$ python3 -q
>>> import numpy as np
>>> np.set_printoptions(precision=2, suppress=True, linewidth=160)
>>> def rd(a):
...     return np.round(a, 2) + 0
... 
>>> W0 = np.load("w.npy")
>>> W0
array([[0, 1, 3],
       [0, 0, 2],
       [0, 0, 0]])
>>> def softmax(z):
...     e = np.exp(z - z.max(axis=-1, keepdims=True))
...     return e / e.sum(axis=-1, keepdims=True)
... 
>>> rd(softmax(W0[2] + 2))
array([0.33, 0.33, 0.33])
>>> rd(softmax(W0[2]))
array([0.33, 0.33, 0.33])
>>> scores = W0 @ W0.T / np.sqrt(3)
>>> rd(softmax(scores)[2] @ W0)
array([0.  , 0.33, 1.67])
>>> softmax(scores).round(6).argmax(axis=1)
array([0, 0, 0])
>>> rd(softmax(scores))
array([[0.91, 0.09, 0.  ],
       [0.74, 0.23, 0.02],
       [0.33, 0.33, 0.33]])
>>> r = np.linalg.matrix_rank(W0)
>>> print(r)
2
>>> N = np.linalg.svd(W0)[2][r:].T
>>> N[:, 0] / N[np.abs(N[:, 0]).round(6).argmax(), 0]
array([ 1., -0., -0.])
>>> N.shape
(3, 1)
>>> [int(np.linalg.matrix_rank(np.delete(W0, i, axis=0))) for i in range(3)]
[1, 1, 2]
>>> np.allclose(W0 @ N, 0)
True
>>> m1 = np.loadtxt("out17.csv", delimiter=",")
>>> m1
array([[-5.15, -1.79, -2.09, -1.96],
       [-1.79, -5.7 ,  0.39,  1.32],
       [-2.09,  0.39, -3.45, -0.1 ],
       [-1.96,  1.32, -0.1 , -5.69]])
>>> np.linalg.matrix_rank(m1)
np.int64(4)
>>> m1.shape
(4, 4)
>>> print(rd(np.linalg.svd(m1, compute_uv=False)))
[8.   7.   4.   0.99]
>>> rd(m1.sum(axis=0))
array([-10.99,  -5.78,  -5.25,  -6.43])
>>> np.linalg.rank(m1)
Traceback (most recent call last):
  File "<python-input-25>", line 1, in <module>
    np.linalg.rank(m1)
    ^^^^^^^^^^^^^^
AttributeError: module 'numpy.linalg' has no attribute 'rank'
>>> rd(m1.mean(axis=0))
array([-2.75, -1.44, -1.31, -1.61])
